$ python -q
>>> import numpy as np
>>> from numpy import linalg as LA
>>> np.set_printoptions(precision=4, suppress=True, linewidth=100)
>>> W0 = np.loadtxt("arr.csv", delimiter=",")
>>> W0
array([[ 0.309 , -0.9511,  0.    ],
       [ 0.9511,  0.309 ,  0.    ],
       [ 0.    ,  0.    ,  1.    ]])
>>> out = LA.inv(W0)
>>> LA.det(W0) * out
array([[ 0.309 ,  0.9511,  0.    ],
       [-0.9511,  0.309 , -0.    ],
       [ 0.    ,  0.    ,  1.    ]])
>>> np.round(W0 @ out, 4) + 0
array([[1., 0., 0.],
       [0., 1., 0.],
       [0., 0., 1.]])
>>> out
array([[ 0.309 ,  0.9511,  0.    ],
       [-0.9511,  0.309 , -0.    ],
       [ 0.    ,  0.    ,  1.    ]])
>>> np.allclose(out, W0.T)
True
>>> O = W0.astype(float).copy()
>>> for j in range(3):
...     O[:, j] -= O[:, :j] @ (O[:, :j].T @ O[:, j])
...     O[:, j] /= LA.norm(O[:, j])
... 
>>> O
array([[ 0.309 , -0.9511,  0.    ],
       [ 0.9511,  0.309 ,  0.    ],
       [ 0.    ,  0.    ,  1.    ]])
>>> out = np.array([[3, -1, 3], [3, 0, 1]])
>>> cent = np.kron(out, W0)
>>> LA.matrix_rank(cent)
np.int64(6)
>>> round(LA.norm(cent, 2), 4), round(float(LA.norm(out, 2) * LA.norm(W0, 2)), 4)
(np.float64(5.2265), 5.2265)
>>> cent
array([[ 0.9271, -2.8532,  0.    , -0.309 ,  0.9511, -0.    ,  0.9271, -2.8532,  0.    ],
       [ 2.8532,  0.9271,  0.    , -0.9511, -0.309 , -0.    ,  2.8532,  0.9271,  0.    ],
       [ 0.    ,  0.    ,  3.    , -0.    , -0.    , -1.    ,  0.    ,  0.    ,  3.    ],
       [ 0.9271, -2.8532,  0.    ,  0.    , -0.    ,  0.    ,  0.309 , -0.9511,  0.    ],
       [ 2.8532,  0.9271,  0.    ,  0.    ,  0.    ,  0.    ,  0.9511,  0.309 ,  0.    ],
       [ 0.    ,  0.    ,  3.    ,  0.    ,  0.    ,  0.    ,  0.    ,  0.    ,  1.    ]])
>>> F = np.array([[-0.6, -0.1, -0.7],
...     [0.2, 0.4, -0.5],
...     [0.6, 1.4, 0.2],
...     [1.0, 0.4, 0.6],
...     [-1.2, 0.4, -0.3],
...     [1.5, 0.7, 0.8],
...     [-0.7, -0.3, 0.9],
...     [1.5, -0.9, -0.2],
...     [-0.4, 0.9, 1.0],
...     [-0.1, -0.7, 1.1],
...     [0.7, 0.3, 0.6],
...     [0.8, 1.0, -0.1],
...     [0.4, 0.7, 1.3],
...     [0.8, -1.6, 0.0],
...     [-1.4, 0.8, -1.1],
...     [0.1, -1.1, -0.8],
...     [0.7, 0.4, 0.2]])
>>> rng = np.random.default_rng(994)
>>> F[:, 2] = -2 * F[:, 0] + 0.1 * rng.normal(size=17)
>>> F
array([[-0.6   , -0.1   ,  1.1512],
       [ 0.2   ,  0.4   , -0.4837],
       [ 0.6   ,  1.4   , -1.2376],
       [ 1.    ,  0.4   , -1.9129],
       [-1.2   ,  0.4   ,  2.483 ],
       [ 1.5   ,  0.7   , -2.9884],
       [-0.7   , -0.3   ,  1.3615],
       [ 1.5   , -0.9   , -3.2114],
       [-0.4   ,  0.9   ,  0.806 ],
       [-0.1   , -0.7   ,  0.3693],
       [ 0.7   ,  0.3   , -1.1805],
       [ 0.8   ,  1.    , -1.5879],
       [ 0.4   ,  0.7   , -0.8749],
       [ 0.8   , -1.6   , -1.6538],
       [-1.4   ,  0.8   ,  2.7307],
       [ 0.1   , -1.1   , -0.2972],
       [ 0.7   ,  0.4   , -1.3706]])
>>> round(np.log10(LA.cond(F)))
2
>>> cen = (F - F.mean(axis=0)) / F.std(axis=0)
>>> cen.std(axis=0)
array([1., 1., 1.])
>>> coef = LA.lstsq(np.delete(cen, 0, axis=1), cen[:, 0])[0]
>>> round(float(1 - np.var(cen[:, 0] - np.delete(cen, 0, axis=1) @ coef)), 4)
0.9966
>>> idx = rng.permutation(3)
>>> out = F[:, idx] * rng.choice([-1, 1], 3)
>>> out
array([[-1.1512, -0.1   , -0.6   ],
       [ 0.4837,  0.4   ,  0.2   ],
       [ 1.2376,  1.4   ,  0.6   ],
       [ 1.9129,  0.4   ,  1.    ],
       [-2.483 ,  0.4   , -1.2   ],
       [ 2.9884,  0.7   ,  1.5   ],
       [-1.3615, -0.3   , -0.7   ],
       [ 3.2114, -0.9   ,  1.5   ],
       [-0.806 ,  0.9   , -0.4   ],
       [-0.3693, -0.7   , -0.1   ],
       [ 1.1805,  0.3   ,  0.7   ],
       [ 1.5879,  1.    ,  0.8   ],
       [ 0.8749,  0.7   ,  0.4   ],
       [ 1.6538, -1.6   ,  0.8   ],
       [-2.7307,  0.8   , -1.4   ],
       [ 0.2972, -1.1   ,  0.1   ],
       [ 1.3706,  0.4   ,  0.7   ]])
>>> U, _, Vh = LA.svd(F.T @ out)
>>> np.round(U @ Vh, 4) + 0
array([[ 0.,  0.,  1.],
       [ 0.,  1.,  0.],
       [-1.,  0.,  0.]])
>>> idx
array([2, 1, 0])
>>> x0 = np.array([-1, 1, 1])
>>> LA.inv(W0)
array([[ 0.309 ,  0.9511,  0.    ],
       [-0.9511,  0.309 , -0.    ],
       [ 0.    ,  0.    ,  1.    ]])
>>> round(float(LA.norm(x0)), 4), np.round(LA.norm(W0 @ x0), 4)
(1.7321, np.float64(1.7321))
>>> round(LA.det(W0), 4)
np.float64(1.0)
>>> arr = np.loadtxt("test4.csv", delimiter=",")
>>> arr
array([[0.4   , 0.    , 0.4   , 0.2   ],
       [0.    , 0.6   , 0.4   , 0.    ],
       [0.    , 0.3333, 0.5   , 0.1667],
       [0.    , 0.25  , 0.25  , 0.5   ]])
>>> # rows sum to 1
>>> u, r1 = arr[3], arr[2]
>>> u @ u
np.float64(0.375)
>>> pr = (u @ r1) / (u @ u) * u
>>> r1 - pr
array([ 0.    ,  0.1389,  0.3055, -0.2222])
>>> pr
array([0.    , 0.1944, 0.1944, 0.3889])
>>> out = np.array([[-1, 0, 1], [0, 2, 2], [2, -1, 0], [2, 0, 1]])
>>> np.vstack([arr, out.T]).shape
(7, 4)
>>> out.T @ arr.T
array([[ 0.8   ,  0.8   ,  1.3334,  1.5   ],
       [-0.4   ,  0.8   ,  0.1666,  0.25  ],
       [ 0.6   ,  1.2   ,  0.8333,  1.    ]])
>>> arr @ out
array([[ 0.8   , -0.4   ,  0.6   ],
       [ 0.8   ,  0.8   ,  1.2   ],
       [ 1.3334,  0.1666,  0.8333],
       [ 1.5   ,  0.25  ,  1.    ]])
>>> arr @ np.ones(4)
array([1., 1., 1., 1.])
>>> LA.matrix_power(arr, 2)
array([[0.16  , 0.1833, 0.41  , 0.2467],
       [0.    , 0.4933, 0.44  , 0.0667],
       [0.    , 0.4083, 0.425 , 0.1667],
       [0.    , 0.3583, 0.35  , 0.2917]])
>>> pr = np.eye(4)[1]
>>> for _ in range(5):
...     pr = pr @ arr
...     print(pr.round(4))
... 
[0.  0.6 0.4 0. ]
[0.     0.4933 0.44   0.0667]
[0.     0.4593 0.434  0.1067]
[0.     0.4469 0.4274 0.1257]
[0.     0.442  0.4239 0.1341]
>>> out = arr / np.sqrt((arr ** 2).mean(axis=1, keepdims=True))
>>> LA.matrix_rank(out) == LA.matrix_rank(arr)
np.True_
>>> LA.matrix_rank(arr - arr.mean(axis=1, keepdims=True))
np.int64(3)
>>> data = np.load("out11.npy")
>>> data
array([[ 0.2315,  0.1389,  0.2315, -0.3241],
       [ 0.1389,  0.0833,  0.1389, -0.1944],
       [ 0.2315,  0.1389,  0.2315, -0.3241],
       [-0.3241, -0.1944, -0.3241,  0.4537]])
>>> # row 2 repeats row 0
>>> U, sv, Vh = LA.svd(data)
>>> np.argmax(sv[:-1] / (sv[1:] + 1e-6)) + 1
np.int64(1)
>>> out = U[:, :1] @ np.diag(sv[:1]) @ Vh[:1]
>>> round(np.abs(data - out).max(), 4)
np.float64(0.0)
>>> vals, evecs = LA.eigh(data)
>>> evecs @ np.diag(vals) @ evecs.T
array([[ 0.2315,  0.1389,  0.2315, -0.3241],
       [ 0.1389,  0.0833,  0.1389, -0.1944],
       [ 0.2315,  0.1389,  0.2315, -0.3241],
       [-0.3241, -0.1944, -0.3241,  0.4537]])
>>> np.round(LA.eigvalsh(data @ data), 4) + 0
array([0., 0., 0., 1.])
>>> np.round(vals.sum(), 4), np.trace(data)
(np.float64(1.0), np.float64(1.0))
>>> (vals > 1e-8).sum(), (vals < -1e-8).sum()
(np.int64(1), np.int64(0))
>>> np.round(evecs.T @ evecs, 4) + 0
array([[1., 0., 0., 0.],
       [0., 1., 0., 0.],
       [0., 0., 1., 0.],
       [0., 0., 0., 1.]])
>>> np.unique(vals.round(6) + 0, return_counts=True)[1]
array([3, 1])
>>> np.round(LA.svd(data, compute_uv=False), 4) + 0
array([1., 0., 0., 0.])
